In [1]: import numpy as np

In [2]: np.set_printoptions(precision=1, suppress=True, linewidth=200, sign=" ")

In [3]: rd = lambda a: np.round(a, 1) + 0

In [4]: data = np.loadtxt("arr.csv", delimiter=",")

In [5]: data
Out[5]: 
array([[ 0.,  0.,  0.,  3.],
       [ 0.,  0.,  9.,  0.],
       [-1.,  0.,  0.,  0.],
       [ 0.,  1.,  0.,  0.]])

In [6]: O = data.astype(float).copy()

In [7]: for j in range(4):
   ...:     O[:, j] -= O[:, :j] @ (O[:, :j].T @ O[:, j])
   ...:     O[:, j] /= np.linalg.norm(O[:, j])
   ...: 

In [8]: O
Out[8]: 
array([[ 0.,  0.,  0.,  1.],
       [ 0.,  0.,  1.,  0.],
       [-1.,  0.,  0.,  0.],
       [ 0.,  1.,  0.,  0.]])

In [9]: X = np.array([[3, -6, -6, -9], [-1, 2, 2, 3], [2, -4, -4, -6]])

In [10]: X.ravel(order="F")
Out[10]: array([ 3, -1,  2, -6,  2, -4, -6,  2, -4, -9,  3, -6])

In [11]: T = X.reshape(3, 2, -1)

In [12]: np.einsum("ihd,jhd->hij", T, T).shape
Out[12]: (2, 3, 3)

In [13]: np.swapaxes(T, 1, 2)[2]
Out[13]: 
array([[ 2, -4],
       [-4, -6]])

In [14]: T[:, 0]
Out[14]: 
array([[ 3, -6],
       [-1,  2],
       [ 2, -4]])

In [15]: rng = np.random.default_rng(3738)

In [16]: other = X + rng.integers(-2, 3, (3, 1)) @ rng.integers(-2, 3, (1, 4))

In [17]: other
Out[17]: 
array([[  3,  -5,  -4, -11],
       [ -1,   3,   4,   1],
       [  2,  -3,  -2,  -8]])

In [18]: np.abs(other - X).sum(axis=1)
Out[18]: array([ 5,  5,  5])

In [19]: other - X
Out[19]: 
array([[ 0,  1,  2, -2],
       [ 0,  1,  2, -2],
       [ 0,  1,  2, -2]])

In [20]: rk = np.linalg.matrix_rank(other)

In [21]: rk
Out[21]: np.int64(2)

In [22]: ns = np.linalg.svd(other)[2][rk:].T

In [23]: rd(other @ ns)
Out[23]: 
array([[ 0.,  0.],
       [ 0.,  0.],
       [ 0.,  0.]])

In [24]: [int(np.linalg.matrix_rank(other[:i])) for i in range(1, len(other) + 1)]
Out[24]: [1, 2, 2]

In [25]: rd(ns @ ns.T)
Out[25]: 
array([[ 0.9,  0.1,  0.1,  0.2],
       [ 0.1,  0.7, -0.4, -0.1],
       [ 0.1, -0.4,  0.3,  0.1],
       [ 0.2, -0.1,  0.1,  0.1]])

In [26]: np.allclose(other @ ns, 0)
Out[26]: True

In [27]: cent = np.array([[-2, -2, 2], [1, 3, 0], [-1, -1, -2]])

In [28]: A = (rng.random((11, 3)) < 0.25) @ cent

In [29]: A
Out[29]: 
array([[-2, -2,  2],
       [-2, -2,  2],
       [-1, -1, -2],
       [ 0,  0,  0],
       [ 1,  3,  0],
       [ 0,  0,  0],
       [ 1,  3,  0],
       [-1, -1, -2],
       [-1, -1, -2],
       [ 0,  0,  0],
       [ 0,  0,  0]])

In [30]: other = np.c_[A[:, :2] @ np.array([[0, 2], [2, 3]]), np.array([1, 1, 1, 0, 2, 0, 2, 0, 0, 0, 0])]

In [31]: other
Out[31]: 
array([[ -4, -10,   1],
       [ -4, -10,   1],
       [ -2,  -5,   1],
       [  0,   0,   0],
       [  6,  11,   2],
       [  0,   0,   0],
       [  6,  11,   2],
       [ -2,  -5,   0],
       [ -2,  -5,   0],
       [  0,   0,   0],
       [  0,   0,   0]])

In [32]: rd(np.linalg.norm(other - A @ np.linalg.lstsq(A, other)[0], axis=0))
Out[32]: array([ 0. ,  0. ,  0.8])

In [33]: np.linalg.matrix_rank(other)
Out[33]: np.int64(3)
